>>> import numpy as np
>>> np.set_printoptions(suppress=True, linewidth=100)
>>> sigma = 5 * 0.9 ** np.arange(3)
>>> rng = np.random.default_rng(236542)
>>> A = rng.normal(size=(26, 3)) * rng.permutation(sigma)
>>> A.round(2)
array([[ 10.79,  -7.94,  -1.97],
       [ -0.24,   2.64,   1.94],
       [  0.64,   5.01,   2.23],
       [  4.54,  -7.48,  -6.22],
       [  2.49,  -8.15,   1.3 ],
       [ -2.09,   1.45,   1.94],
       [ -6.42,   2.33,   8.83],
       [  7.34,   4.66,  -3.8 ],
       [  8.18,  -7.27, -10.36],
       [ -0.65,  -2.66,   3.21],
       [ -2.27,   1.04,   4.53],
       [-11.77,  -0.4 ,   3.23],
       [  0.18,  -5.25,  -0.91],
       [ -0.62,  -1.52,   2.09],
       [ -0.29,   2.33,  -3.64],
       [ -3.74,  -9.32,  -2.21],
       [  0.63,   0.79,  -0.4 ],
       [ -3.44,   4.59,   6.74],
       [ -0.08,   4.33,   5.04],
       [ -2.84,   4.83,   8.03],
       [  1.58,  -4.22,  -0.83],
       [  5.42,  -6.09,   3.59],
       [ -2.5 ,  -2.11,  -0.47],
       [ -3.93,  -1.48,   5.26],
       [  8.38,  -3.17,  -0.57],
       [  8.31,  -8.12,   4.58]])
>>> B = np.c_[A[:, :2] @ np.array([[-2, 2], [1, -3]]), np.array([2, 5, 3, 5, 1, 2, 2, 5, 5, 9, 4, 6, 0, 8, 9, 9, 6, 3, 0, 9, 8, 1, 6, 6, 7, 5])]
>>> B.round(2)
array([[-29.52,  45.4 ,   2.  ],
       [  3.13,  -8.41,   5.  ],
       [  3.72, -13.74,   3.  ],
       [-16.56,  31.52,   5.  ],
       [-13.13,  29.43,   1.  ],
       [  5.62,  -8.52,   2.  ],
       [ 15.17, -19.83,   2.  ],
       [-10.03,   0.71,   5.  ],
       [-23.64,  38.18,   5.  ],
       [ -1.36,   6.68,   9.  ],
       [  5.57,  -7.65,   4.  ],
       [ 23.13, -22.33,   6.  ],
       [ -5.6 ,  16.09,   0.  ],
       [ -0.28,   3.32,   8.  ],
       [  2.92,  -7.58,   9.  ],
       [ -1.84,  20.49,   9.  ],
       [ -0.48,  -1.1 ,   6.  ],
       [ 11.47, -20.64,   3.  ],
       [  4.49, -13.15,   0.  ],
       [ 10.51, -20.18,   9.  ],
       [ -7.39,  15.83,   8.  ],
       [-16.93,  29.1 ,   1.  ],
       [  2.9 ,   1.32,   6.  ],
       [  6.37,  -3.41,   6.  ],
       [-19.93,  26.26,   7.  ],
       [-24.75,  40.98,   5.  ]])
>>> print(np.round(np.linalg.norm(np.linalg.qr(A)[0].T @ B, axis=0) ** 2 / ((B ** 2).sum(axis=0) + 1e-12), 2))
[1.   1.   0.14]
>>> np.linalg.matrix_rank(np.c_[A, B])
np.int64(4)
>>> np.linalg.matrix_rank(B)
np.int64(3)
>>> np.round(np.linalg.lstsq(A, B[:, 0])[0], 2) + 0
array([-2.,  1.,  0.])
>>> M = np.load("w.npy")
>>> print(M)
[[4 4 1]
 [0 2 0]
 [4 4 1]
 [4 4 1]
 [0 1 0]
 [0 0 0]
 [0 0 0]
 [0 0 0]
 [4 4 1]
 [0 0 0]
 [0 0 0]
 [0 1 0]
 [0 1 0]
 [0 1 0]
 [0 0 0]
 [0 0 0]
 [0 1 0]
 [4 4 1]
 [0 1 0]
 [0 0 0]
 [0 0 0]
 [0 0 0]
 [4 4 1]
 [0 0 0]
 [0 0 0]
 [2 3 0]
 [0 0 0]
 [0 0 0]
 [0 0 0]
 [0 2 0]
 [0 0 0]
 [2 3 0]
 [0 0 0]
 [2 3 0]
 [0 2 0]
 [2 3 0]]
>>> Xs = M - M.mean(axis=0)
>>> Uu, sigma, Vh = np.linalg.svd(Xs, full_matrices=False)
>>> np.round((sigma ** 2).sum() ** 2 / (sigma ** 4).sum(), 2)
np.float64(1.11)
>>> np.abs(Uu[:, 0]).argmax()
np.int64(2)
>>> np.round(Xs.mean(axis=0), 2) + 0
array([0., 0., 0.])
>>> print((np.sign(Uu[:, 0]) == np.sign(Uu[0, 0])).astype(int))
[1 0 1 1 0 0 0 0 1 0 0 0 0 0 0 0 0 1 0 0 0 0 1 0 0 1 0 0 0 0 0 1 0 1 0 1]
>>> np.round(Vh[0] * np.sign(Vh[0, np.abs(Vh[0]).argmax()]), 2)
array([0.69, 0.7 , 0.15])
>>> np.round(np.abs(Vh[-1]), 2)
array([0.31, 0.1 , 0.95])
>>> print(np.linalg.matrix_rank(Xs))
3
>>> np.abs(Vh[0]).argmax()
np.int64(1)
>>> sigma.round(2)
array([12.88,  2.84,  0.8 ])
>>> Xs = (M - M.mean(axis=0)) / M.std(axis=0)
>>> print(np.round(Xs.std(axis=0), 2))
[1. 1. 1.]
>>> np.argwhere(np.abs(Xs) > 2)
array([[ 0,  0],
       [ 0,  2],
       [ 2,  0],
       [ 2,  2],
       [ 3,  0],
       [ 3,  2],
       [ 8,  0],
       [ 8,  2],
       [17,  0],
       [17,  2],
       [22,  0],
       [22,  2]])
>>> beta = np.linalg.lstsq(np.delete(Xs, 2, axis=1), Xs[:, 2])[0]
>>> beta.round(2)
array([ 1.25, -0.37])
>>> round(float(1 - np.var(Xs[:, 2] - np.delete(Xs, 2, axis=1) @ beta)), 2)
0.86
>>> cent = M[[32, 33]].astype(float)
>>> for _ in range(6):
...     z = np.linalg.norm(M[:, None] - cent, axis=-1).argmin(axis=1)
...     cent = np.array([M[z == j].mean(axis=0) for j in range(2)])
... 
>>> z
array([1, 0, 1, 1, 0, 0, 0, 0, 1, 0, 0, 0, 0, 0, 0, 0, 0, 1, 0, 0, 0, 0, 1, 0, 0, 1, 0, 0, 0, 0, 0,
       1, 0, 1, 0, 1])
>>> np.bincount(z)
array([26, 10])
>>> np.abs(cent[1] - cent[0]).argmax()
np.int64(0)
>>> np.round(cent[1] - cent[0], 2)
array([3.2 , 3.14, 0.6 ])
>>> mat = np.loadtxt("m.csv", delimiter=",")
>>> mat.round(2)
array([[ 1.  ,  0.  ,  0.  ,  0.  ,  0.  ,  0.  ,  0.  ,  0.  ,  0.  ],
       [ 0.  ,  1.  ,  0.  ,  0.  ,  0.  ,  0.  ,  0.  ,  0.  ,  0.  ],
       [ 0.  ,  0.  ,  1.  ,  0.  ,  0.  ,  0.  ,  0.  ,  0.  ,  0.  ],
       [ 0.  ,  0.  ,  0.  ,  1.  ,  0.  ,  0.  ,  0.  ,  0.  ,  0.  ],
       [ 0.  ,  0.  ,  0.  ,  0.  ,  0.31,  0.  ,  0.95,  0.  ,  0.  ],
       [ 0.  ,  0.  ,  0.  ,  0.  ,  0.  ,  1.  ,  0.  ,  0.  ,  0.  ],
       [ 0.  ,  0.  ,  0.  ,  0.  , -0.95,  0.  ,  0.31,  0.  ,  0.  ],
       [ 0.  ,  0.  ,  0.  ,  0.  ,  0.  ,  0.  ,  0.  ,  1.  ,  0.  ],
       [ 0.  ,  0.  ,  0.  ,  0.  ,  0.  ,  0.  ,  0.  ,  0.  ,  1.  ]])
>>> x0 = np.array([1, 0, 1, 2, 1, 0, 0, 1, 1])
>>> np.round(mat.T @ (mat @ x0), 2) + 0
array([1., 0., 1., 2., 1., 0., 0., 1., 1.])
>>> 9 - np.linalg.matrix_rank(mat - np.eye(9), tol=1e-8)
np.int64(7)
>>> [p for p in range(1, 25) if np.allclose(np.linalg.matrix_power(mat, p), np.eye(9))]
[5, 10, 15, 20]
>>> X = np.loadtxt("sample14.csv", delimiter=",")
>>> X
array([[ 1. , -1.3, -0.5, -1. ,  2.2, -1.3,  0.4],
       [-1.2, -0.3, -0.2,  0.6,  2.1, -1.9,  0. ],
       [ 0.3, -1.4,  0.3, -0.9,  0.8,  1.1, -0.3],
       [-0.2, -1.7,  0.5, -0.4, -1.3, -0.1,  0.3],
       [ 0.2,  0.9,  0.8,  0.8, -0.5, -1.2, -0.5],
       [ 0.1,  1.8, -0.6,  0.2,  0.8,  0.6, -0.3],
       [ 0.6, -0.3, -1.3,  2.2,  0. ,  0.3, -0.9],
       [ 1.5,  0. ,  0.9,  1. , -0.9,  2.1,  0.2],
       [ 1.3, -0.7,  0. ,  0.1, -0.7,  0. ,  0.5],
       [ 0.5,  0.6,  0.3, -0.1,  1. , -0.2, -0.4],
       [ 0.1,  0.1,  0.5,  0.4,  0. , -0.5, -0.7],
       [ 1.1, -1.6,  0.1, -0.5, -0.8,  1.3,  0.4],
       [ 0.3,  1.2,  0. ,  2.1, -2.7, -0.9, -1.2],
       [ 1.3,  0.8,  0.5, -0.7,  0.3,  1.7,  0.4],
       [ 0.8, -0.9,  0.5,  0.3,  0.5,  2.3,  0. ],
       [-0.8, -0.2,  0.2,  1.1,  0.6, -0.8, -0.4],
       [ 0.5, -0.6, -0.5, -0.4,  0.5,  2. , -0.6],
       [ 1.3, -0.6,  0.3,  0.4,  0.2,  1.1, -1. ],
       [ 0.1,  0.3, -0.6, -0.9,  1. , -0.3,  0.3],
       [ 1.3, -1. ,  0.4, -1.5,  1.8, -0.7,  0.1],
       [ 0.1, -0.4, -0.7,  0.1, -0.2, -1.5,  1.1],
       [-1.6, -0.6,  0. , -1.6, -1.1, -1.5, -0.2],
       [ 1.6, -0.2, -1.4,  0. ,  0.8,  0.2,  1.1],
       [ 0.2,  0.9, -0.9,  0.5, -0.7, -0.9, -1.6],
       [-2.6,  0.4,  0.8, -0.7,  1.3, -2.5, -1.7],
       [ 0.7,  0.3,  1.5,  0.4, -0.7,  0.4,  1. ],
       [ 0. , -1.6, -0.8,  1.5,  0.7,  1.4, -0.1]])
>>> Xs = X - X.mean(axis=0)
>>> Uu, sigma, Vh = np.linalg.svd(Xs, full_matrices=False)
>>> np.abs(Vh[0]).argmax()
np.int64(5)
>>> np.round(Vh[0] * np.sign(Vh[0, np.abs(Vh[0]).argmax()]), 2)
array([ 0.52, -0.16,  0.01,  0.1 , -0.17,  0.8 ,  0.18])
>>> np.linalg.matrix_rank(Xs)
np.int64(7)
>>> np.round(Xs.mean(axis=0), 2) + 0
array([0., 0., 0., 0., 0., 0., 0.])
>>> (np.sign(Uu[:, 0]) == np.sign(Uu[0, 0])).astype(int)
array([1, 1, 0, 0, 1, 1, 0, 0, 0, 1, 1, 0, 1, 0, 0, 1, 0, 0, 1, 1, 1, 1, 0, 1, 1, 0, 0])
>>> np.abs(Uu[:, 0]).argmax()
np.int64(24)
>>> np.round(sigma ** 2 / (sigma ** 2).sum(), 2)
array([0.35, 0.25, 0.13, 0.09, 0.09, 0.05, 0.04])
>>> sigma.round(2)
array([7.84, 6.56, 4.69, 4.04, 3.94, 2.96, 2.53])
>>> np.round(np.abs(Vh[-1]), 2)
array([0.6 , 0.25, 0.21, 0.06, 0.03, 0.28, 0.67])
>>> z = X[:, 1] > np.median(X[:, 1])
>>> f = X[z].mean(axis=0) - X[~z].mean(axis=0)
>>> np.argsort(-np.abs(f).round(6), kind="stable")
array([1, 3, 5, 4, 2, 6, 0])
>>> f.round(2)
array([-0.13,  1.46,  0.29,  0.39, -0.31, -0.36, -0.27])
>>> print(((X - X.mean(axis=0)) @ f > 0).astype(int))
[0 1 0 0 1 1 1 1 0 1 1 0 1 1 0 1 0 0 0 0 0 0 0 1 1 1 0]
>>> Xs = (X - X.mean(axis=0)) / X.std(axis=0)
>>> np.round(Xs.std(axis=0), 2)
array([1., 1., 1., 1., 1., 1., 1.])
>>> beta = np.linalg.lstsq(np.delete(Xs, 3, axis=1), Xs[:, 3])[0]
>>> beta.round(2)
array([ 0.07,  0.19, -0.24, -0.33,  0.14, -0.24])
>>> np.abs(beta).argmax()
np.int64(3)
>>> W0, _ = np.linalg.qr(np.array([[0.7, -0.5, -0.4, 1.1, 0.6],
...     [1.2, -0.8, 0.1, -0.4, 1.5],
...     [-2.0, 1.9, 0.0, 1.5, 0.4],
...     [0.1, 0.2, -0.2, 0.4, -0.6],
...     [-0.4, -0.9, 0.9, -1.1, -1.0]]))
>>> W0.round(2) + 0
array([[-0.28, -0.03, -0.71,  0.63, -0.09],
       [-0.49, -0.1 ,  0.68,  0.53, -0.1 ],
       [ 0.81, -0.27,  0.14,  0.5 , -0.08],
       [-0.04, -0.21,  0.  ,  0.11,  0.97],
       [ 0.16,  0.93,  0.09,  0.25,  0.19]])
>>> f = np.array([-1, -1, 1, -1, -3])
>>> B = W0 + np.outer(f, np.eye(5)[4])
>>> np.linalg.matrix_rank(np.linalg.inv(B) - np.linalg.inv(W0), tol=1e-8)
np.int64(1)
>>> B = np.array([[1, 1], [1, -1]])
>>> arr = np.kron(B, np.kron(B, B))[rng.permutation(8)][:7]
>>> arr
array([[ 1, -1, -1,  1,  1, -1, -1,  1],
       [ 1, -1,  1, -1, -1,  1, -1,  1],
       [ 1,  1,  1,  1,  1,  1,  1,  1],
       [ 1,  1, -1, -1, -1, -1,  1,  1],
       [ 1, -1,  1, -1,  1, -1,  1, -1],
       [ 1,  1, -1, -1,  1,  1, -1, -1],
       [ 1, -1, -1,  1, -1,  1,  1, -1]])
>>> def softmax(z):
...     e = np.exp(z - z.max(axis=-1, keepdims=True))
...     return e / e.sum(axis=-1, keepdims=True)
... 
>>> np.round(softmax(10 * arr[0]), 2) + 0
array([0.25, 0.  , 0.  , 0.25, 0.25, 0.  , 0.  , 0.25])
>>> np.round(softmax(arr[0]), 2)
array([0.22, 0.03, 0.03, 0.22, 0.22, 0.03, 0.03, 0.22])
>>> S = arr @ arr.T / np.sqrt(8)
>>> np.round(softmax(S + np.triu(np.full(S.shape, -np.inf), 1)), 2)
array([[1.  , 0.  , 0.  , 0.  , 0.  , 0.  , 0.  ],
       [0.06, 0.94, 0.  , 0.  , 0.  , 0.  , 0.  ],
       [0.05, 0.05, 0.89, 0.  , 0.  , 0.  , 0.  ],
       [0.05, 0.05, 0.05, 0.85, 0.  , 0.  , 0.  ],
       [0.05, 0.05, 0.05, 0.05, 0.81, 0.  , 0.  ],
       [0.05, 0.05, 0.05, 0.05, 0.05, 0.77, 0.  ],
       [0.04, 0.04, 0.04, 0.04, 0.04, 0.04, 0.74]])
>>> x0 = np.array([2, 6, 7, 3, 2, 8, 8, 1])
>>> h = np.maximum(arr @ x0, 0)
>>> arr.T @ h
array([43, 31, 33, 41, 33, 41, 43, 31])
>>> arr * (h > 1e-9)[:, None]
array([[ 0,  0,  0,  0,  0,  0,  0,  0],
       [ 0,  0,  0,  0,  0,  0,  0,  0],
       [ 1,  1,  1,  1,  1,  1,  1,  1],
       [ 0,  0,  0,  0,  0,  0,  0,  0],
       [ 1, -1,  1, -1,  1, -1,  1, -1],
       [ 0,  0,  0,  0,  0,  0,  0,  0],
       [ 1, -1, -1,  1, -1,  1,  1, -1]])
>>> t = np.radians(15)
>>> Rm = np.eye(8)
>>> Rm[2, 2] = Rm[3, 3] = np.cos(t)
>>> Rm[2, 3], Rm[3, 2] = -np.sin(t), np.sin(t)
>>> Rm.round(2)
array([[ 1.  ,  0.  ,  0.  ,  0.  ,  0.  ,  0.  ,  0.  ,  0.  ],
       [ 0.  ,  1.  ,  0.  ,  0.  ,  0.  ,  0.  ,  0.  ,  0.  ],
       [ 0.  ,  0.  ,  0.97, -0.26,  0.  ,  0.  ,  0.  ,  0.  ],
       [ 0.  ,  0.  ,  0.26,  0.97,  0.  ,  0.  ,  0.  ,  0.  ],
       [ 0.  ,  0.  ,  0.  ,  0.  ,  1.  ,  0.  ,  0.  ,  0.  ],
       [ 0.  ,  0.  ,  0.  ,  0.  ,  0.  ,  1.  ,  0.  ,  0.  ],
       [ 0.  ,  0.  ,  0.  ,  0.  ,  0.  ,  0.  ,  1.  ,  0.  ],
       [ 0.  ,  0.  ,  0.  ,  0.  ,  0.  ,  0.  ,  0.  ,  1.  ]])
>>> B = arr @ Rm.T
>>> np.allclose(arr @ arr.T, B @ B.T)
True
>>> print(round(float(np.linalg.det(Rm)), 2), round(np.trace(Rm), 2))
1.0 7.93
>>> print(B.round(2))
[[ 1.   -1.   -1.22  0.71  1.   -1.   -1.    1.  ]
 [ 1.   -1.    1.22 -0.71 -1.    1.   -1.    1.  ]
 [ 1.    1.    0.71  1.22  1.    1.    1.    1.  ]
 [ 1.    1.   -0.71 -1.22 -1.   -1.    1.    1.  ]
 [ 1.   -1.    1.22 -0.71  1.   -1.    1.   -1.  ]
 [ 1.    1.   -0.71 -1.22  1.    1.   -1.   -1.  ]
 [ 1.   -1.   -1.22  0.71 -1.    1.    1.   -1.  ]]
>>> print(np.allclose(np.linalg.norm(arr, axis=1), np.linalg.norm(B, axis=1)))
True
>>> np.round(np.linalg.svd(arr, compute_uv=False), 2), np.round(np.linalg.svd(B, compute_uv=False), 2)
(array([2.83, 2.83, 2.83, 2.83, 2.83, 2.83, 2.83]), array([2.83, 2.83, 2.83, 2.83, 2.83, 2.83, 2.83]))
>>> np.round(np.abs(B - arr).max(axis=0), 2)
array([0.  , 0.  , 0.29, 0.29, 0.  , 0.  , 0.  , 0.  ])
